% python3 -q
>>> import numpy as np
>>> np.set_printoptions(precision=3, suppress=True, linewidth=200)
>>> r0 = np.array([1, 0, 0, 0])
>>> arr = np.array([np.roll(r0, i) for i in range(4)])
>>> arr
array([[1, 0, 0, 0],
       [0, 1, 0, 0],
       [0, 0, 1, 0],
       [0, 0, 0, 1]])
>>> O, R = np.linalg.qr(arr)
>>> O.T @ O
array([[1., 0., 0., 0.],
       [0., 1., 0., 0.],
       [0., 0., 1., 0.],
       [0., 0., 0., 1.]])
>>> np.trace(O @ O.T)
np.float64(4.0)
>>> O.shape, R.shape
((4, 4), (4, 4))
>>> O @ R
array([[1., 0., 0., 0.],
       [0., 1., 0., 0.],
       [0., 0., 1., 0.],
       [0., 0., 0., 1.]])
>>> np.allclose(R.T @ R, arr.T @ arr)
True
>>> x = np.array([3, 6, 0, 4])
>>> a = np.maximum(arr @ x, 0)
>>> print(arr * (a > 1e-9)[:, None])
[[1 0 0 0]
 [0 1 0 0]
 [0 0 0 0]
 [0 0 0 1]]
>>> print(np.tanh(arr @ x))
[0.995 1.    0.    0.999]
>>> arr.T @ arr
array([[1, 0, 0, 0],
       [0, 1, 0, 0],
       [0, 0, 1, 0],
       [0, 0, 0, 1]])
>>> arr @ arr.T
array([[1, 0, 0, 0],
       [0, 1, 0, 0],
       [0, 0, 1, 0],
       [0, 0, 0, 1]])
>>> np.linalg.norm(arr, axis=0)
array([1., 1., 1., 1.])
>>> E = np.array([[3, 3, 1, 1], [3, 9, 1, 3], [2, 2, 0, 0], [2, 6, 0, 0]])
>>> rng = np.random.default_rng(15217)
>>> labels = rng.permutation(4)
>>> labels
array([3, 2, 0, 1])
>>> out = E[labels][:, labels]
>>> np.allclose(out, E)
False
>>> ev, V = np.linalg.eig(E)
>>> ev
array([12.16 ,  2.086, -0.329, -1.917])
>>> np.sort(np.linalg.eigvals(np.linalg.inv(E)))
array([-3.04 , -0.522,  0.082,  0.479])
>>> F = np.load("block12.npy")
>>> F
array([[4, 4, 3, 6, 5],
       [4, 4, 0, 4, 3],
       [3, 0, 2, 4, 3],
       [6, 4, 4, 4, 3],
       [5, 3, 3, 3, 0]])
>>> out = F / np.sqrt((F ** 2).mean(axis=1, keepdims=True))
>>> np.linalg.matrix_rank(out) == np.linalg.matrix_rank(F)
np.True_
>>> print(np.linalg.norm(out, axis=1))
[2.236 2.236 2.236 2.236 2.236]
>>> out[3]
array([1.391, 0.927, 0.927, 0.927, 0.696])
>>> feats = np.loadtxt("m.csv", delimiter=",")
>>> feats
array([[-4., -1.,  3., -1.,  0.],
       [-1.,  4., -2.,  1., -2.],
       [ 3., -2.,  2.,  1.,  0.],
       [-1.,  1.,  1., -4., -1.],
       [ 0., -2.,  0., -1.,  4.]])
>>> np.round(np.linalg.det(feats.T), 3)
np.float64(458.0)
>>> np.einsum("ii->", feats)
np.float64(2.0)
>>> print(np.kron(np.eye(2, dtype=int), feats))
[[-4. -1.  3. -1.  0. -0. -0.  0. -0.  0.]
 [-1.  4. -2.  1. -2. -0.  0. -0.  0. -0.]
 [ 3. -2.  2.  1.  0.  0. -0.  0.  0.  0.]
 [-1.  1.  1. -4. -1. -0.  0.  0. -0. -0.]
 [ 0. -2.  0. -1.  4.  0. -0.  0. -0.  0.]
 [-0. -0.  0. -0.  0. -4. -1.  3. -1.  0.]
 [-0.  0. -0.  0. -0. -1.  4. -2.  1. -2.]
 [ 0. -0.  0.  0.  0.  3. -2.  2.  1.  0.]
 [-0.  0.  0. -0. -0. -1.  1.  1. -4. -1.]
 [ 0. -0.  0. -0.  0.  0. -2.  0. -1.  4.]]
>>> np.poly(feats)
array([   1.,   -2.,  -54.,   72.,  526., -458.])
>>> out = feats / np.linalg.norm(feats, axis=1, keepdims=True)
>>> C2 = out @ out.T
>>> print(np.linalg.norm(out, axis=1))
[1. 1. 1. 1. 1.]
>>> out = feats + rng.integers(-2, 3, (5, 4)) @ rng.integers(-2, 3, (4, 5))
>>> print(out)
[[-8.  0.  5. -3.  2.]
 [-5. -2. -4.  3. -6.]
 [ 2.  1.  8. -5.  5.]
 [-2.  7.  6. -9.  4.]
 [-1. -3.  1. -2.  3.]]
>>> print(out - feats)
[[-4.  1.  2. -2.  2.]
 [-4. -6. -2.  2. -4.]
 [-1.  3.  6. -6.  5.]
 [-1.  6.  5. -5.  5.]
 [-1. -1.  1. -1. -1.]]
>>> np.linalg.matrix_rank(out - feats, tol=1e-8)
np.int64(4)
>>> np.round(np.linalg.svd(out - feats, compute_uv=False), 3) + 0
array([16.485,  7.   ,  2.649,  1.11 ,  0.   ])
>>> print(np.abs(out - feats).sum(axis=1))
[11. 18. 21. 22.  5.]
>>> np.allclose(feats, feats.T)
True
>>> print(np.allclose(feats @ feats.T, feats.T @ feats))
True
>>> np.round(np.abs(np.linalg.eigvals(feats)).max(), 3)
np.float64(6.913)
>>> np.sort(np.abs(np.linalg.eigvals(feats)))
array([0.836, 3.416, 3.789, 6.123, 6.913])
>>> print((feats + feats.T) / 2)
[[-4. -1.  3. -1.  0.]
 [-1.  4. -2.  1. -2.]
 [ 3. -2.  2.  1.  0.]
 [-1.  1.  1. -4. -1.]
 [ 0. -2.  0. -1.  4.]]
>>> feats.inv()
Traceback (most recent call last):
  File "<python-input-53>", line 1, in <module>
    feats.inv()
    ^^^^^^^^^
AttributeError: 'numpy.ndarray' object has no attribute 'inv'
>>> print(np.all(np.linalg.eigvalsh(feats) > 0))
False
>>> [round(float(np.linalg.det(feats[:i, :i])), 2) + 0 for i in range(1, 6)]
[-4.0, -17.0, -42.0, 192.0, 458.0]
>>> A = np.load("test12.npy")
>>> A
array([[ 1, -1,  1, -1,  1, -1,  1, -1],
       [ 1,  1,  1,  1, -1, -1, -1, -1],
       [ 1, -1, -1,  1,  1, -1, -1,  1],
       [ 1, -1, -1,  1, -1,  1,  1, -1],
       [ 1,  1,  1,  1,  1,  1,  1,  1],
       [ 1,  1, -1, -1,  1,  1, -1, -1]])
>>> def softmax(z):
...     e = np.exp(z - z.max(axis=-1, keepdims=True))
...     return e / e.sum(axis=-1, keepdims=True)
... 
>>> softmax(A[4] + -3)
array([0.125, 0.125, 0.125, 0.125, 0.125, 0.125, 0.125, 0.125])
>>> softmax(A[4])
array([0.125, 0.125, 0.125, 0.125, 0.125, 0.125, 0.125, 0.125])
>>> softmax(A).sum(axis=1)
array([1., 1., 1., 1., 1., 1.])
>>> S = A @ A.T / np.sqrt(8)
>>> print(softmax(S).round(6).argmax(axis=1))
[0 1 2 3 4 5]
>>> x = np.array([1, 0, 2, 0, 2, 2, 1, -1])
>>> a = np.maximum(A @ x, 0)
>>> print(np.maximum(A @ (3 * x), 0))
[15  0  0  3 21  9]
>>> print(A * (a > 1e-9)[:, None])
[[ 1 -1  1 -1  1 -1  1 -1]
 [ 0  0  0  0  0  0  0  0]
 [ 0  0  0  0  0  0  0  0]
 [ 1 -1 -1  1 -1  1  1 -1]
 [ 1  1  1  1  1  1  1  1]
 [ 1  1 -1 -1  1  1 -1 -1]]
>>> W0 = np.array([[5, 0, 0], [0, 2, 0], [0, 0, 4]])
>>> round(float(np.linalg.det(W0)), 3)
40.0
>>> W0 @ W0
array([[25,  0,  0],
       [ 0,  4,  0],
       [ 0,  0, 16]])
>>> np.sort(np.linalg.eigvals(W0).real)
array([2., 4., 5.])
>>> print((W0 != 0).astype(int))
[[1 0 0]
 [0 1 0]
 [0 0 1]]
>>> x = np.ones(4)
>>> for _ in range(6):
...     x = arr @ x
...     x /= np.linalg.norm(x)
...     print(round(x @ arr @ x, 3))
... 
1.0
1.0
1.0
1.0
1.0
1.0
>>> x
array([0.5, 0.5, 0.5, 0.5])
>>> C = 5 * np.array([[0.0, -1.4, -1.7, -1.2, 1.6, -0.4],
...     [1.0, 1.0, 0.8, -0.4, 0.8, -0.5],
...     [-0.5, 0.2, 2.0, 1.0, 0.3, 0.7]])
>>> labels = rng.integers(0, 3, 10)
>>> mat = C[labels] + rng.normal(size=(10, 6))
>>> mat
array([[ 5.729,  4.711,  4.175, -0.026,  3.82 , -3.469],
       [-3.156,  0.092, 10.73 ,  5.454,  2.022,  4.133],
       [-0.511, -8.737, -8.06 , -5.744,  8.983, -3.217],
       [-0.44 , -7.585, -9.59 , -7.403,  7.021, -2.546],
       [-2.457, -1.809, 10.985,  3.731,  2.342,  2.01 ],
       [-3.806, -0.136, 10.557,  3.752,  1.506,  3.368],
       [ 4.358,  4.963,  3.408, -2.996,  5.449, -4.05 ],
       [ 6.62 ,  3.934,  4.619, -3.566,  4.901, -2.768],
       [-1.184, -0.197, 10.919,  5.441,  1.843,  4.072],
       [-3.826, -0.643,  9.891,  3.433,  1.921,  3.215]])
>>> hat = mat @ np.linalg.solve(mat.T @ mat, mat.T)
>>> np.diag(hat)
array([0.629, 0.492, 0.688, 0.558, 0.824, 0.335, 0.696, 0.866, 0.601, 0.313])
>>> out = np.c_[mat[:, :5] @ np.array([[-1, -5, 3, -2, 0],
...     [-3, 4, -2, 0, -5],
...     [-1, 2, -3, 0, -2],
...     [-3, 0, -4, -5, -2],
...     [2, 4, 5, 5, -4]]), np.array([-9, -5, 7, 5, -4, -1, 8, -7, 0, -7])]
>>> print(out)
[[-16.321  13.828  14.442   7.769 -47.133  -9.   ]
 [-20.168  45.701 -53.55  -10.846 -40.919  -5.   ]
 [ 69.982 -12.579 108.015  74.66   35.36    7.   ]
 [ 69.035 -19.233 107.337  73.001  43.823   5.   ]
 [ -9.608  36.385 -39.919  -2.03  -29.753  -4.   ]
 [-14.588  45.623 -50.298  -3.621 -33.961  -1.   ]
 [ -2.768  26.677  32.154  33.512 -47.436   8.   ]
 [ -2.54   11.479  36.908  29.099 -41.381  -7.   ]
 [-21.78   34.343 -48.461 -15.619 -39.108   0.   ]
 [-10.593  44.027 -43.992   0.095 -31.119  -7.   ]]
>>> np.round(np.linalg.norm(out - mat @ np.linalg.lstsq(mat, out)[0], axis=0), 3) + 0
array([ 0.   ,  0.   ,  0.   ,  0.   ,  0.   , 12.719])
>>> np.linalg.matrix_rank(np.c_[mat, out])
np.int64(7)
>>> x = np.array([-5, -5, 3, 4, -1, 2])
>>> y = mat @ x
>>> y
array([-50.54 ,  75.57 , -16.333, -30.37 ,  70.888,  71.622, -61.914, -63.618,  67.725,  70.257])
>>> print(np.linalg.solve(mat.T @ mat, mat.T @ y))
[-5. -5.  3.  4. -1.  2.]
>>> y = y + 0.3 * rng.normal(size=10)
>>> y
array([-50.617,  75.407, -16.218, -30.377,  70.919,  71.836, -62.026, -63.476,  67.778,  70.575])
>>> beta, *_ = np.linalg.lstsq(mat, y)
>>> np.round(mat.T @ (y - mat @ beta), 3) + 0
array([0., 0., 0., 0., 0., 0.])
>>> print(beta.round())
[-5. -5.  3.  4. -1.  2.]
>>> labels = rng.permutation(6)
>>> out = mat[:, labels] * rng.choice([-1, 1], 6)
>>> print(out)
[[ -0.026   3.469  -3.82    4.711  -4.175  -5.729]
 [  5.454  -4.133  -2.022   0.092 -10.73    3.156]
 [ -5.744   3.217  -8.983  -8.737   8.06    0.511]
 [ -7.403   2.546  -7.021  -7.585   9.59    0.44 ]
 [  3.731  -2.01   -2.342  -1.809 -10.985   2.457]
 [  3.752  -3.368  -1.506  -0.136 -10.557   3.806]
 [ -2.996   4.05   -5.449   4.963  -3.408  -4.358]
 [ -3.566   2.768  -4.901   3.934  -4.619  -6.62 ]
 [  5.441  -4.072  -1.843  -0.197 -10.919   1.184]
 [  3.433  -3.215  -1.921  -0.643  -9.891   3.826]]
>>> left, _, VT = np.linalg.svd(mat.T @ out)
>>> np.round(np.linalg.lstsq(mat, out)[0], 3) + 0
array([[ 0.,  0.,  0.,  0.,  0., -1.],
       [ 0.,  0.,  0.,  1.,  0.,  0.],
       [ 0.,  0.,  0.,  0., -1.,  0.],
       [ 1.,  0.,  0.,  0.,  0.,  0.],
       [ 0.,  0., -1.,  0.,  0.,  0.],
       [ 0., -1.,  0.,  0.,  0.,  0.]])
>>> np.round(left @ VT, 3) + 0
array([[ 0.,  0.,  0.,  0.,  0., -1.],
       [ 0.,  0.,  0.,  1.,  0.,  0.],
       [ 0.,  0.,  0.,  0., -1.,  0.],
       [ 1.,  0.,  0.,  0.,  0.,  0.],
       [ 0.,  0., -1.,  0.,  0.,  0.],
       [ 0., -1.,  0.,  0.,  0.,  0.]])
>>> out = np.array([[1, 2], [3, 0]])
>>> C = np.array([[1, 3], [0, 0]])
>>> M = np.kron(out, C)
>>> M
array([[1, 3, 2, 6],
       [0, 0, 0, 0],
       [3, 9, 0, 0],
       [0, 0, 0, 0]])
>>> print(W0[:, 0] @ W0[:, 1])
0
>>> left, sigma, VT = np.linalg.svd(M)
>>> print(sigma)
[10.298  5.826  0.     0.   ]
>>> out = left[:, :2] @ np.diag(sigma[:2]) @ VT[:2]
>>> out.round(3) + 0
array([[1., 3., 2., 6.],
       [0., 0., 0., 0.],
       [3., 9., 0., 0.],
       [0., 0., 0., 0.]])
>>> out = M + rng.integers(-2, 3, (4, 2)) @ rng.integers(-2, 3, (2, 4))
>>> out
array([[-3,  2,  1, 11],
       [ 3,  1,  0, -3],
       [ 7, 11, -2, -2],
       [ 4,  1,  1, -5]])
>>> np.linalg.matrix_rank(out - M, tol=1e-8)
np.int64(2)
>>> out - M
array([[-4, -1, -1,  5],
       [ 3,  1,  0, -3],
       [ 4,  2, -2, -2],
       [ 4,  1,  1, -5]])
